$ python3 -q
>>> import numpy as np
>>> import numpy.linalg as la
>>> np.set_printoptions(precision=2, suppress=True, linewidth=140, floatmode="fixed")
>>> feats = np.load("case8.npy")
>>> feats
array([[ 9,  1],
       [-9, -7],
       [-8,  4],
       [-1, -8],
       [-9, -7]])
>>> Q = feats.astype(float).copy()
>>> for j in range(2):
...     Q[:, j] -= Q[:, :j] @ (Q[:, :j].T @ Q[:, j])
...     Q[:, j] /= la.norm(Q[:, j])
... 
>>> np.round(Q.T @ Q, 2) + 0
array([[1.00, 0.00],
       [0.00, 1.00]])
>>> A2 = np.array([[0, 1], [2, 3]])
>>> C = np.kron(A2, feats)
>>> la.matrix_rank(C)
np.int64(4)
>>> round(la.norm(C, 2), 2), round(float(la.norm(A2, 2) * la.norm(feats, 2)), 2)
(np.float64(71.4), 71.4)
>>> x0 = np.array([1, 0])
>>> a = np.maximum(feats @ x0, 0)
>>> np.flatnonzero(a > 1e-9)
array([0])
>>> feats.T @ a
array([81,  9])
>>> A = np.array([[-1, -1, -1, -1, -1, -1],
...     [-1, -2, -2, -2, -2, -2],
...     [-1, -2, -3, -3, -3, -3],
...     [-1, -2, -3, -4, -4, -4],
...     [-1, -2, -3, -4, -5, -5],
...     [-1, -2, -3, -4, -5, -6]])
>>> round(float(la.eigvalsh(A).min()), 2)
-17.21
>>> E = np.load("run2.npy")
>>> E
array([[-0.60,  0.08, -0.25, -0.76],
       [ 0.08,  1.00,  0.01,  0.04],
       [-0.25,  0.01,  0.96, -0.12],
       [-0.76,  0.04, -0.12,  0.64]])
>>> ev, vecs = la.eigh(E)
>>> x0 = np.array([-2, 2, -2, -6])
>>> round(float(x0 @ E @ x0), 2)
3.75
>>> np.round(np.abs(E).sum(axis=1).max(), 2), round(np.abs(ev).max(), 2)
(np.float64(1.69), np.float64(1.0))
>>> la.eigvalsh(E[1:, 1:])
array([0.60, 1.00, 1.00])
>>> C = np.array([[1, 4, -2, -5, 5], [1, 5, -3, 1, 4]])
>>> rng = np.random.default_rng(89220)
>>> M = rng.normal(size=(23, 2)) @ C + np.array([2, 2, -3, 2, 2])
>>> M
array([[  2.36,   3.82,  -4.11,   2.53,   3.41],
       [ -0.19,  -8.92,   3.53,   0.07,  -6.82],
       [  2.04,   1.58,  -2.49,  -1.80,   2.82],
       [  0.96,  -1.53,  -1.56,  11.03,  -3.84],
       [  2.37,   3.38,  -3.64,  -0.44,   3.95],
       [  2.60,   3.71,  -3.51,  -5.04,   5.66],
       [  3.44,   8.54,  -6.66,  -0.61,   8.45],
       [  3.02,   5.87,  -4.84,  -4.23,   7.27],
       [  1.55,  -0.11,  -1.78,   2.33,   0.08],
       [  0.41,  -4.28,   0.10,  10.44,  -6.03],
       [  1.64,   0.61,  -2.33,   4.03,   0.18],
       [  2.16,   1.93,  -2.61,  -3.10,   3.53],
       [  2.69,   4.19,  -3.81,  -4.83,   6.01],
       [  1.64,   0.74,  -2.46,   4.85,   0.03],
       [  0.35,  -5.36,   1.06,   5.60,  -5.46],
       [  3.22,   7.10,  -5.66,  -2.81,   7.89],
       [  1.89,   1.74,  -2.96,   3.66,   1.26],
       [  3.40,   7.47,  -5.66,  -5.87,   9.16],
       [  1.87,   1.36,  -2.63,   2.04,   1.43],
       [  1.58,   0.38,  -2.21,   4.31,  -0.12],
       [ -0.06,  -8.36,   3.23,  -0.31,  -6.22],
       [  4.32,  13.02,  -9.38,   0.85,  11.86],
       [  5.15,  17.10, -11.79,   1.12,  15.29]])
>>> la.lstsq(M[:-1].T, M[-1])[2]
np.int32(3)
>>> M @ la.pinv(M) @ M
array([[  2.36,   3.82,  -4.11,   2.53,   3.41],
       [ -0.19,  -8.92,   3.53,   0.07,  -6.82],
       [  2.04,   1.58,  -2.49,  -1.80,   2.82],
       [  0.96,  -1.53,  -1.56,  11.03,  -3.84],
       [  2.37,   3.38,  -3.64,  -0.44,   3.95],
       [  2.60,   3.71,  -3.51,  -5.04,   5.66],
       [  3.44,   8.54,  -6.66,  -0.61,   8.45],
       [  3.02,   5.87,  -4.84,  -4.23,   7.27],
       [  1.55,  -0.11,  -1.78,   2.33,   0.08],
       [  0.41,  -4.28,   0.10,  10.44,  -6.03],
       [  1.64,   0.61,  -2.33,   4.03,   0.18],
       [  2.16,   1.93,  -2.61,  -3.10,   3.53],
       [  2.69,   4.19,  -3.81,  -4.83,   6.01],
       [  1.64,   0.74,  -2.46,   4.85,   0.03],
       [  0.35,  -5.36,   1.06,   5.60,  -5.46],
       [  3.22,   7.10,  -5.66,  -2.81,   7.89],
       [  1.89,   1.74,  -2.96,   3.66,   1.26],
       [  3.40,   7.47,  -5.66,  -5.87,   9.16],
       [  1.87,   1.36,  -2.63,   2.04,   1.43],
       [  1.58,   0.38,  -2.21,   4.31,  -0.12],
       [ -0.06,  -8.36,   3.23,  -0.31,  -6.22],
       [  4.32,  13.02,  -9.38,   0.85,  11.86],
       [  5.15,  17.10, -11.79,   1.12,  15.29]])
>>> Xc = M - M.mean(axis=0)
>>> vecs = la.svd(Xc)[2][:3]
>>> A2 = Xc - Xc @ vecs.T @ vecs
>>> la.norm(A2, axis=1).round(6).argmax()
np.int64(0)
>>> round(la.norm(A2) / la.norm(Xc), 2)
np.float64(0.0)
>>> A2 = np.array([[-3, 1, 3, 0, 0], [-3, 1, -5, -1, 1]])
>>> J = A2.T @ A2
>>> J
array([[18, -6,  6,  3, -3],
       [-6,  2, -2, -1,  1],
       [ 6, -2, 34,  5, -5],
       [ 3, -1,  5,  1, -1],
       [-3,  1, -5, -1,  1]])
>>> A2 = J + rng.integers(-2, 3, (5, 2)) @ rng.integers(-2, 3, (2, 5))
>>> A2
array([[18, -8,  6,  7,  5],
       [-3,  3,  1, -3,  3],
       [ 6, -4, 34,  9,  3],
       [ 3, -1,  5,  1, -1],
       [-3,  3, -5, -5, -7]])
>>> A2 - J
array([[ 0, -2,  0,  4,  8],
       [ 3,  1,  3, -2,  2],
       [ 0, -2,  0,  4,  8],
       [ 0,  0,  0,  0,  0],
       [ 0,  2,  0, -4, -8]])
>>> la.matrix_rank(A2 - J, tol=1e-8)
np.int64(2)
>>> idx = rng.permutation(5)
>>> idx
array([4, 3, 2, 1, 0])
>>> A2 = J[idx][:, idx]
>>> np.allclose(A2, J)
False
>>> A2
array([[ 1, -1, -5,  1, -3],
       [-1,  1,  5, -1,  3],
       [-5,  5, 34, -2,  6],
       [ 1, -1, -2,  2, -6],
       [-3,  3,  6, -6, 18]])
>>> np.diag(A2)
array([ 1,  1, 34,  2, 18])
>>> np.round(np.sort(np.abs(la.eigvals(A2))), 2) + 0
array([ 0.00,  0.00,  0.00, 17.70, 38.30])
>>> ev, vecs = la.eigh(J)
>>> np.round(vecs.T @ vecs, 2) + 0
array([[1.00, 0.00, 0.00, 0.00, 0.00],
       [0.00, 1.00, 0.00, 0.00, 0.00],
       [0.00, 0.00, 1.00, 0.00, 0.00],
       [0.00, 0.00, 0.00, 1.00, 0.00],
       [0.00, 0.00, 0.00, 0.00, 1.00]])
>>> la.eigvalsh(J + -1 * np.eye(5))
array([-1.00, -1.00, -1.00, 16.70, 37.30])
>>> ev.sum(), np.trace(J)
(np.float64(56.0), np.int64(56))
>>> vecs @ np.diag(ev) @ vecs.T
array([[18.00, -6.00,  6.00,  3.00, -3.00],
       [-6.00,  2.00, -2.00, -1.00,  1.00],
       [ 6.00, -2.00, 34.00,  5.00, -5.00],
       [ 3.00, -1.00,  5.00,  1.00, -1.00],
       [-3.00,  1.00, -5.00, -1.00,  1.00]])
>>> np.unique(ev.round(6) + 0, return_counts=True)[1]
array([3, 1, 1])
